% ipython --no-banner

In [1]: import numpy as np

In [2]: np.set_printoptions(suppress=True, linewidth=140)

In [3]: E = np.array([[0, 0, 0, 0, -1, 0, 0],
   ...:     [0, 0, 0, 0, 0, 0, 0],
   ...:     [0, 0, 0, 0, 0, 0, -3],
   ...:     [3, 0, 0, 0, 0, 0, 0],
   ...:     [0, 0, 0, 0, 0, -3, 0],
   ...:     [0, 0, 0, 3, 0, 0, 0],
   ...:     [0, 0, -2, 0, 0, 0, 0]])

In [4]: rng = np.random.default_rng(40960)

In [5]: lab = rng.permutation(7)

In [6]: lab
Out[6]: array([6, 3, 1, 2, 0, 4, 5])

In [7]: M2 = E[lab][:, lab]

In [8]: M2
Out[8]: 
array([[ 0,  0,  0, -2,  0,  0,  0],
       [ 0,  0,  0,  0,  3,  0,  0],
       [ 0,  0,  0,  0,  0,  0,  0],
       [-3,  0,  0,  0,  0,  0,  0],
       [ 0,  0,  0,  0,  0, -1,  0],
       [ 0,  0,  0,  0,  0,  0, -3],
       [ 0,  3,  0,  0,  0,  0,  0]])

In [9]: r = np.linalg.matrix_rank(M2)

In [10]: print(r)
6

In [11]: ns = np.linalg.svd(M2)[2][r:].T

In [12]: [int(np.linalg.matrix_rank(np.delete(M2, i, axis=0))) for i in range(7)]
Out[12]: [5, 5, 6, 5, 5, 5, 5]

In [13]: ns @ ns.T
Out[13]: 
array([[0., 0., 0., 0., 0., 0., 0.],
       [0., 0., 0., 0., 0., 0., 0.],
       [0., 0., 1., 0., 0., 0., 0.],
       [0., 0., 0., 0., 0., 0., 0.],
       [0., 0., 0., 0., 0., 0., 0.],
       [0., 0., 0., 0., 0., 0., 0.],
       [0., 0., 0., 0., 0., 0., 0.]])

In [14]: print([int(np.linalg.matrix_rank(M2[:i])) for i in range(1, len(M2) + 1)])
[1, 2, 2, 3, 4, 5, 6]

In [15]: np.linalg.matrix_rank(M2.T @ M2), np.linalg.matrix_rank(M2 @ M2.T)
Out[15]: (np.int64(6), np.int64(6))

In [16]: w1 = np.array([[-8, -4, -6, 5, 2],
    ...:     [2, -3, 4, -9, -5],
    ...:     [2, 9, 5, 8, -9],
    ...:     [6, -9, 1, 4, 6],
    ...:     [-3, 2, -4, -4, 1],
    ...:     [-2, 7, -3, -6, 8],
    ...:     [8, -9, 8, 4, -2]])

In [17]: beta = np.array([1, 2, 2, 4, 0])

In [18]: hid = np.maximum(E @ w1 + beta, 0)

In [19]: print(np.linalg.matrix_rank(hid))
5

In [20]: (hid > 0).astype(int)
Out[20]: 
array([[1, 0, 1, 1, 0],
       [1, 1, 1, 1, 0],
       [0, 1, 0, 0, 1],
       [0, 0, 0, 1, 1],
       [1, 0, 1, 1, 0],
       [1, 0, 1, 1, 1],
       [0, 0, 0, 0, 1]])

In [21]: Z = np.array([[4, 1, -5], [3, 3, 4], [5, 4, 3], [2, 5, 4], [2, 5, 1]])

In [22]: hid @ Z
Out[22]: 
array([[ 62,  68,  30],
       [ 28,  35,  25],
       [ 99, 117, 122],
       [ 50, 125,  82],
       [127, 161,  86],
       [169, 209,   2],
       [ 36,  90,  18]])

In [23]: (hid @ Z).round(6).argmax(axis=1)
Out[23]: array([1, 1, 2, 1, 1, 1, 1])

In [24]: w1 @ Z
Out[24]: 
array([[-60,  -9,  28],
       [ -9, -61, -51],
       [ 58,  44,  64],
       [ 22,  33, -41],
       [-32, -28,  -4],
       [  2,  17,  13],
       [ 49,  23, -38]])

In [25]: print(E @ E)
[[ 0  0  0  0  0  3  0]
 [ 0  0  0  0  0  0  0]
 [ 0  0  6  0  0  0  0]
 [ 0  0  0  0 -3  0  0]
 [ 0  0  0 -9  0  0  0]
 [ 9  0  0  0  0  0  0]
 [ 0  0  0  0  0  0  6]]

In [26]: (E != 0).astype(int)
Out[26]: 
array([[0, 0, 0, 0, 1, 0, 0],
       [0, 0, 0, 0, 0, 0, 0],
       [0, 0, 0, 0, 0, 0, 1],
       [1, 0, 0, 0, 0, 0, 0],
       [0, 0, 0, 0, 0, 1, 0],
       [0, 0, 0, 1, 0, 0, 0],
       [0, 0, 1, 0, 0, 0, 0]])

In [27]: np.round(np.sort(np.linalg.eigvals(E).real), 1) + 0
Out[27]: array([-2.4, -2.3,  0. ,  0. ,  0. ,  2.3,  2.4])

In [28]: (np.linalg.matrix_power((E != 0) + (E.T != 0) + np.eye(7), 7) > 0).astype(int)
Out[28]: 
array([[1, 0, 0, 1, 1, 1, 0],
       [0, 1, 0, 0, 0, 0, 0],
       [0, 0, 1, 0, 0, 0, 1],
       [1, 0, 0, 1, 1, 1, 0],
       [1, 0, 0, 1, 1, 1, 0],
       [1, 0, 0, 1, 1, 1, 0],
       [0, 0, 1, 0, 0, 0, 1]])

In [29]: np.flatnonzero(np.linalg.matrix_power((E != 0) + (E.T != 0) + np.eye(7), 7)[3])
Out[29]: array([0, 3, 4, 5])

In [30]: M = np.load("test15.npy")

In [31]: M
Out[31]: 
array([[-2,  2, -1, -3,  1, -2],
       [ 0, -2,  2, -3, -2, -2],
       [ 0,  0, -3, -1,  2,  0],
       [ 0,  0,  0,  0,  2,  2],
       [ 0,  0,  0,  0, -1,  0],
       [ 0,  0,  0,  0,  0,  0]])

In [32]: # triangular

In [33]: U, sv, Vh = np.linalg.svd(M)

In [34]: np.argmax(sv[:-1] / (sv[1:] + 1e-6)) + 1
Out[34]: np.int64(5)

In [35]: M2 = U[:, :5] @ np.diag(sv[:5]) @ Vh[:5]

In [36]: np.linalg.matrix_rank(M, rtol=0.05)
Out[36]: np.int64(5)

In [37]: round(np.linalg.norm(M - M2) / np.linalg.norm(M), 1)
Out[37]: np.float64(0.0)

In [38]: print(np.linalg.matrix_rank(M2))
5

In [39]: K = np.load("case18.npy")

In [40]: K
Out[40]: 
array([[0, 0, 1],
       [0, 1, 0],
       [1, 0, 0]])

In [41]: # orthonormal columns

In [42]: O, r_ = np.linalg.qr(K)

In [43]: O @ r_
Out[43]: 
array([[0., 0., 1.],
       [0., 1., 0.],
       [1., 0., 0.]])

In [44]: O.shape, r_.shape
Out[44]: ((3, 3), (3, 3))

In [45]: print(np.allclose(r_.T @ r_, K.T @ K))
True

In [46]: O
Out[46]: 
array([[ 0.,  0., -1.],
       [-0.,  1.,  0.],
       [-1., -0.,  0.]])

In [47]: O.T @ O
Out[47]: 
array([[1., 0., 0.],
       [0., 1., 0.],
       [0., 0., 1.]])
